$ python3 -q
>>> import numpy as np
>>> np.set_printoptions(precision=1, suppress=True, linewidth=120)
>>> def tidy(a):
...     return np.round(a, 1) + 0
... 
>>> K = np.load("case6.npy")
>>> print(K)
[[6. 1. 1. 1. 1. 1. 1. 1. 1. 1. 1. 1.]
 [1. 6. 1. 1. 1. 1. 1. 1. 1. 1. 1. 1.]
 [1. 1. 6. 1. 1. 1. 1. 1. 1. 1. 1. 1.]
 [1. 1. 1. 6. 1. 1. 1. 1. 1. 1. 1. 1.]
 [1. 1. 1. 1. 6. 1. 1. 1. 1. 1. 1. 1.]
 [1. 1. 1. 1. 1. 6. 1. 1. 1. 1. 1. 1.]
 [1. 1. 1. 1. 1. 1. 6. 1. 1. 1. 1. 1.]
 [1. 1. 1. 1. 1. 1. 1. 6. 1. 1. 1. 1.]
 [1. 1. 1. 1. 1. 1. 1. 1. 6. 1. 1. 1.]
 [1. 1. 1. 1. 1. 1. 1. 1. 1. 6. 1. 1.]
 [1. 1. 1. 1. 1. 1. 1. 1. 1. 1. 6. 1.]
 [1. 1. 1. 1. 1. 1. 1. 1. 1. 1. 1. 6.]]
>>> rng = np.random.default_rng(168146)
>>> labels = rng.permutation(12)
>>> print(labels)
[11  0  3  6  7  9  2  1  5  8 10  4]
>>> out = K[labels][:, labels]
>>> print(np.trace(out))
72.0
>>> print(out)
[[6. 1. 1. 1. 1. 1. 1. 1. 1. 1. 1. 1.]
 [1. 6. 1. 1. 1. 1. 1. 1. 1. 1. 1. 1.]
 [1. 1. 6. 1. 1. 1. 1. 1. 1. 1. 1. 1.]
 [1. 1. 1. 6. 1. 1. 1. 1. 1. 1. 1. 1.]
 [1. 1. 1. 1. 6. 1. 1. 1. 1. 1. 1. 1.]
 [1. 1. 1. 1. 1. 6. 1. 1. 1. 1. 1. 1.]
 [1. 1. 1. 1. 1. 1. 6. 1. 1. 1. 1. 1.]
 [1. 1. 1. 1. 1. 1. 1. 6. 1. 1. 1. 1.]
 [1. 1. 1. 1. 1. 1. 1. 1. 6. 1. 1. 1.]
 [1. 1. 1. 1. 1. 1. 1. 1. 1. 6. 1. 1.]
 [1. 1. 1. 1. 1. 1. 1. 1. 1. 1. 6. 1.]
 [1. 1. 1. 1. 1. 1. 1. 1. 1. 1. 1. 6.]]
>>> Uu, sig, Vh = np.linalg.svd(K, full_matrices=False)
>>> print(tidy(np.abs(Vh[0])))
[0.3 0.3 0.3 0.3 0.3 0.3 0.3 0.3 0.3 0.3 0.3 0.3]
>>> print(tidy(sig))
[17.  5.  5.  5.  5.  5.  5.  5.  5.  5.  5.  5.]
>>> print(np.abs(Uu[:, 0]).round(6).argmax())
0
>>> print(np.allclose(Uu * sig @ Vh, K))
True
>>> print(tidy(Uu.T @ Uu))
[[1. 0. 0. 0. 0. 0. 0. 0. 0. 0. 0. 0.]
 [0. 1. 0. 0. 0. 0. 0. 0. 0. 0. 0. 0.]
 [0. 0. 1. 0. 0. 0. 0. 0. 0. 0. 0. 0.]
 [0. 0. 0. 1. 0. 0. 0. 0. 0. 0. 0. 0.]
 [0. 0. 0. 0. 1. 0. 0. 0. 0. 0. 0. 0.]
 [0. 0. 0. 0. 0. 1. 0. 0. 0. 0. 0. 0.]
 [0. 0. 0. 0. 0. 0. 1. 0. 0. 0. 0. 0.]
 [0. 0. 0. 0. 0. 0. 0. 1. 0. 0. 0. 0.]
 [0. 0. 0. 0. 0. 0. 0. 0. 1. 0. 0. 0.]
 [0. 0. 0. 0. 0. 0. 0. 0. 0. 1. 0. 0.]
 [0. 0. 0. 0. 0. 0. 0. 0. 0. 0. 1. 0.]
 [0. 0. 0. 0. 0. 0. 0. 0. 0. 0. 0. 1.]]
>>> print(np.fft.fft(K[0]))
[17.+0.j  5.+0.j  5.+0.j  5.+0.j  5.+0.j  5.+0.j  5.+0.j  5.+0.j  5.+0.j  5.+0.j  5.+0.j  5.+0.j]
>>> print(K @ (-1.0) ** np.arange(12))
[ 5. -5.  5. -5.  5. -5.  5. -5.  5. -5.  5. -5.]
>>> print(np.sort(np.abs(np.fft.fft(K[0]))), tidy(np.sort(np.linalg.svd(K, compute_uv=False))))
[ 5.  5.  5.  5.  5.  5.  5.  5.  5.  5.  5. 17.] [ 5.  5.  5.  5.  5.  5.  5.  5.  5.  5.  5. 17.]
